% python3 -q
>>> import numpy as np
>>> np.set_printoptions(precision=3, suppress=True, linewidth=140, floatmode="fixed")
>>> M = np.loadtxt("case11.csv", delimiter=",")
>>> print(M)
[[-4.000  4.000  1.000]
 [ 5.000 -5.000  5.000]
 [ 5.000  5.000 -3.000]]
>>> theta = np.radians(30)
>>> R = np.eye(3)
>>> R[0, 0] = R[1, 1] = np.cos(theta)
>>> R[0, 1], R[1, 0] = -np.sin(theta), np.sin(theta)
>>> print(R)
[[ 0.866 -0.500  0.000]
 [ 0.500  0.866  0.000]
 [ 0.000  0.000  1.000]]
>>> other = M @ R.T
>>> print(np.allclose(np.linalg.norm(M, axis=1), np.linalg.norm(other, axis=1)))
True
>>> print(np.linalg.svd(M, compute_uv=False), np.linalg.svd(other, compute_uv=False))
[9.916 7.592 3.321] [9.916 7.592 3.321]
>>> print(np.abs(other - M).max(axis=0))
[3.170 3.170 0.000]
>>> print(np.flatnonzero(np.linalg.matrix_power((R != 0) + (R.T != 0) + np.eye(3), 3)[0]))
[0 1]
>>> other = np.array([[2, 2, 0], [-2, 2, -1], [-2, 2, 0]])
>>> print(np.linalg.matrix_rank(M @ other))
3
>>> print(np.linalg.matrix_rank(np.vstack([M, other.T])))
3
>>> print(M @ other)
[[-18.000   2.000  -4.000]
 [ 10.000  10.000   5.000]
 [  6.000  14.000  -5.000]]
>>> w1 = np.array([[0, -4, 3, 0], [5, 2, -3, 7], [-5, 4, 6, -2]])
>>> c = np.array([0, 3, 1, 1])
>>> hid = np.maximum(M @ w1 + c, 0)
>>> print(hid)
[[15.000 31.000  0.000 27.000]
 [ 0.000  0.000 61.000  0.000]
 [40.000  0.000  0.000 42.000]]
>>> print((hid > 0).mean(axis=0))
[0.667 0.333 0.333 0.667]
>>> print(np.linalg.matrix_rank(hid))
3
>>> W2 = np.array([[-1, -1], [1, 1], [0, 0], [1, 0]])
>>> print(w1 @ W2)
[[-4 -4]
 [ 4 -3]
 [ 7  9]]
>>> A = np.loadtxt("out13.csv", delimiter=",")
>>> print(A)
[[ 0.000  0.000  0.000 -3.000]
 [-1.000  0.000  0.000  0.000]
 [ 0.000  0.000  0.000  0.000]
 [ 0.000  0.000 -3.000  0.000]]
>>> G = A.T @ A
>>> print(G)
[[1.000 0.000 0.000 0.000]
 [0.000 0.000 0.000 0.000]
 [0.000 0.000 9.000 0.000]
 [0.000 0.000 0.000 9.000]]
>>> print(np.diag(G))
[1.000 0.000 9.000 9.000]
>>> print(np.linalg.matrix_rank(G))
3
>>> print(np.allclose(G, G.T))
True
>>> m1 = np.load("layer10.npy")
>>> print(m1)
[[11  7  6]
 [ 0  0  0]
 [ 0  0  0]
 [ 0  0  0]
 [ 0  0  0]
 [ 4  1  1]
 [ 4  1  1]
 [11  7  6]
 [ 0  0  0]
 [ 0  0  0]
 [11  7  6]
 [11  7  6]
 [ 0  0  0]
 [18 13 11]
 [ 0  0  0]
 [18 13 11]
 [18 13 11]
 [ 0  0  0]
 [ 0  0  0]
 [ 0  0  0]
 [ 0  0  0]
 [ 0  0  0]
 [18 13 11]
 [ 4  1  1]
 [ 0  0  0]
 [ 0  0  0]]
>>> # row 2 repeats row 1
>>> G = np.cov(m1, rowvar=False)
>>> print(np.corrcoef(m1.T))
[[1.000 0.991 0.993]
 [0.991 1.000 1.000]
 [0.993 1.000 1.000]]
>>> print(round(np.corrcoef(m1[:, 2], m1[:, 0])[0, 1], 3))
0.993
>>> print(m1.std(axis=0))
[6.788 4.844 4.100]
>>> print(np.argwhere(np.triu(np.abs(np.corrcoef(m1.T)) > 0.8, 1)))
[[0 1]
 [0 2]
 [1 2]]
>>> rank = np.linalg.matrix_rank(m1)
>>> print(rank)
2
>>> ns = np.linalg.svd(m1)[2][rank:].T
>>> print(np.allclose(m1 @ ns, 0))
True
>>> print(ns @ ns.T)
[[ 0.002  0.028 -0.037]
 [ 0.028  0.368 -0.481]
 [-0.037 -0.481  0.630]]
>>> print(ns.shape)
(3, 1)
>>> print([int(np.linalg.matrix_rank(m1[:, :j + 1])) for j in range(3)])
[1, 2, 2]
>>> print(np.linalg.matrix_rank(m1.T @ m1), np.linalg.matrix_rank(m1 @ m1.T))
2 2
>>> print([int(np.linalg.matrix_rank(np.delete(m1, i, axis=0))) for i in range(26)])
[2, 2, 2, 2, 2, 2, 2, 2, 2, 2, 2, 2, 2, 2, 2, 2, 2, 2, 2, 2, 2, 2, 2, 2, 2, 2]
